% python3 -q
>>> import numpy as np
>>> import numpy.linalg as la
>>> np.set_printoptions(precision=3, suppress=True, linewidth=200)
>>> W2 = np.array([[0, 2, 0, 0], [-1, 3, -1, 2], [-3, 2, -1, -2], [3, 1, 3, -1]])
>>> rng = np.random.default_rng(40)
>>> M = (rng.random((11, 4)) < 0.25) @ W2
>>> print(M)
[[ 3  1  3 -1]
 [ 0  0  0  0]
 [ 0  3  2 -3]
 [-4  5 -2  0]
 [ 3  3  3 -1]
 [ 0  2  0  0]
 [ 0  0  0  0]
 [ 0  0  0  0]
 [-3  2 -1 -2]
 [ 3  3  3 -1]
 [-3  2 -1 -2]]
>>> Xs = (M - M.mean(axis=0)) / M.std(axis=0)
>>> print(Xs.std(axis=0))
[1. 1. 1. 1.]
>>> print(np.argwhere(np.abs(Xs) > 2))
[[2 3]
 [3 1]]
>>> c = la.lstsq(np.delete(Xs, 2, axis=1), Xs[:, 2])[0]
>>> print(np.abs(c).argmax())
0
>>> print(round(1 - np.var(Xs[:, 2] - np.delete(Xs, 2, axis=1) @ c), 3))
0.994
>>> print(c)
[ 0.989  0.133 -0.287]
>>> hat = M @ la.solve(M.T @ M, M.T)
>>> print(round(np.trace(hat), 3))
4.0
>>> print(np.diag(hat))
[0.429 0.    0.524 1.    0.381 0.524 0.    0.    0.381 0.381 0.381]
>>> print(hat.round(3) + 0)
[[ 0.429  0.     0.286  0.     0.143 -0.286  0.     0.    -0.143  0.143 -0.143]
 [ 0.     0.     0.     0.     0.     0.     0.     0.     0.     0.     0.   ]
 [ 0.286  0.     0.524  0.     0.095 -0.19   0.     0.     0.238  0.095  0.238]
 [ 0.     0.     0.     1.     0.     0.     0.     0.     0.     0.     0.   ]
 [ 0.143  0.     0.095  0.     0.381  0.238  0.     0.    -0.048  0.381 -0.048]
 [-0.286  0.    -0.19   0.     0.238  0.524  0.     0.     0.095  0.238  0.095]
 [ 0.     0.     0.     0.     0.     0.     0.     0.     0.     0.     0.   ]
 [ 0.     0.     0.     0.     0.     0.     0.     0.     0.     0.     0.   ]
 [-0.143  0.     0.238  0.    -0.048  0.095  0.     0.     0.381 -0.048  0.381]
 [ 0.143  0.     0.095  0.     0.381  0.238  0.     0.    -0.048  0.381 -0.048]
 [-0.143  0.     0.238  0.    -0.048  0.095  0.     0.     0.381 -0.048  0.381]]
>>> def softmax(z):
...     e = np.exp(z - z.max(axis=-1, keepdims=True))
...     return e / e.sum(axis=-1, keepdims=True)
... 
>>> print(softmax(M[7]))
[0.25 0.25 0.25 0.25]
>>> print(softmax(10 * M[7]))
[0.25 0.25 0.25 0.25]
>>> att = M @ M.T / np.sqrt(4)
>>> print(softmax(att)[7] @ M)
[-0.091  1.909  0.636 -0.909]
>>> print(softmax(att).round(6).argmax(axis=1))
[4 0 2 3 4 3 0 0 3 4 3]
>>> A = np.loadtxt("a.csv", delimiter=",")
>>> print(A)
[[ 0.  0.  0.]
 [ 3. -2. -1.]
 [-1.  2. -1.]
 [ 1.  0.  0.]
 [ 0.  0.  0.]
 [-1.  2. -1.]
 [ 0.  0.  0.]
 [ 0.  0.  0.]
 [ 0.  0.  0.]
 [ 1.  0. -2.]
 [-1.  2. -1.]
 [ 1.  0.  0.]
 [ 0.  0.  0.]
 [-1.  2. -1.]
 [-1.  2. -1.]
 [ 2. -2. -1.]
 [ 1.  0.  0.]
 [ 2. -2. -1.]
 [-1.  2. -1.]
 [-1.  2. -1.]
 [ 1.  0.  0.]
 [ 0.  0.  0.]
 [ 0.  0.  0.]
 [ 0.  0.  0.]
 [-1.  2. -1.]
 [ 0.  0.  0.]
 [ 3. -2. -1.]]
>>> Xs = M - M.mean(axis=0)
>>> U, s, Vt = la.svd(Xs, full_matrices=False)
>>> print(np.searchsorted(np.cumsum(s ** 2) / (s ** 2).sum(), 0.9) + 1)
2
>>> print(s ** 2 / (s ** 2).sum())
[0.708 0.212 0.079 0.001]
>>> print(la.matrix_rank(Xs))
4
>>> print(np.abs(Vt[-1]))
[0.54  0.113 0.746 0.373]
>>> print(np.round((s ** 2).sum() ** 2 / (s ** 4).sum(), 3))
1.808
>>> print(np.abs(U[:, 0]).argmax())
3
>>> print(s)
[9.57  5.232 3.196 0.326]
>>> print(np.round(Xs.mean(axis=0), 3) + 0)
[0. 0. 0. 0.]
>>> print(Vt[0] * np.sign(Vt[0, np.abs(Vt[0]).argmax()]))
[ 0.811 -0.113  0.573 -0.005]
>>> C2 = np.cov(A, rowvar=False)
>>> print(la.eigvalsh(C2)[::-1])
[3.07  0.379 0.073]
>>> print(np.corrcoef(A.T))
[[ 1.    -0.924 -0.021]
 [-0.924  1.    -0.193]
 [-0.021 -0.193  1.   ]]
>>> print(np.argsort(-A.std(axis=0).round(6), kind="stable"))
[1 0 2]
>>> print(C2)
[[ 1.43  -1.464 -0.014]
 [-1.464  1.755 -0.148]
 [-0.014 -0.148  0.336]]
>>> print(np.median(A, axis=0))
[0. 0. 0.]
>>> print(np.round(np.corrcoef(A[:, 0], A[:, 1])[0, 1], 3))
-0.924
>>> z = rng.permutation(3)
>>> M2 = C2[:, z] * rng.choice([-1, 1], 3)
>>> print(M2)
[[-0.014 -1.43  -1.464]
 [-0.148  1.464  1.755]
 [ 0.336  0.014 -0.148]]
>>> U, _, Vt = la.svd(C2.T @ M2)
>>> print(z)
[2 0 1]
>>> print(np.round(la.lstsq(C2, M2)[0], 3) + 0)
[[ 0. -1.  0.]
 [ 0.  0.  1.]
 [ 1.  0.  0.]]
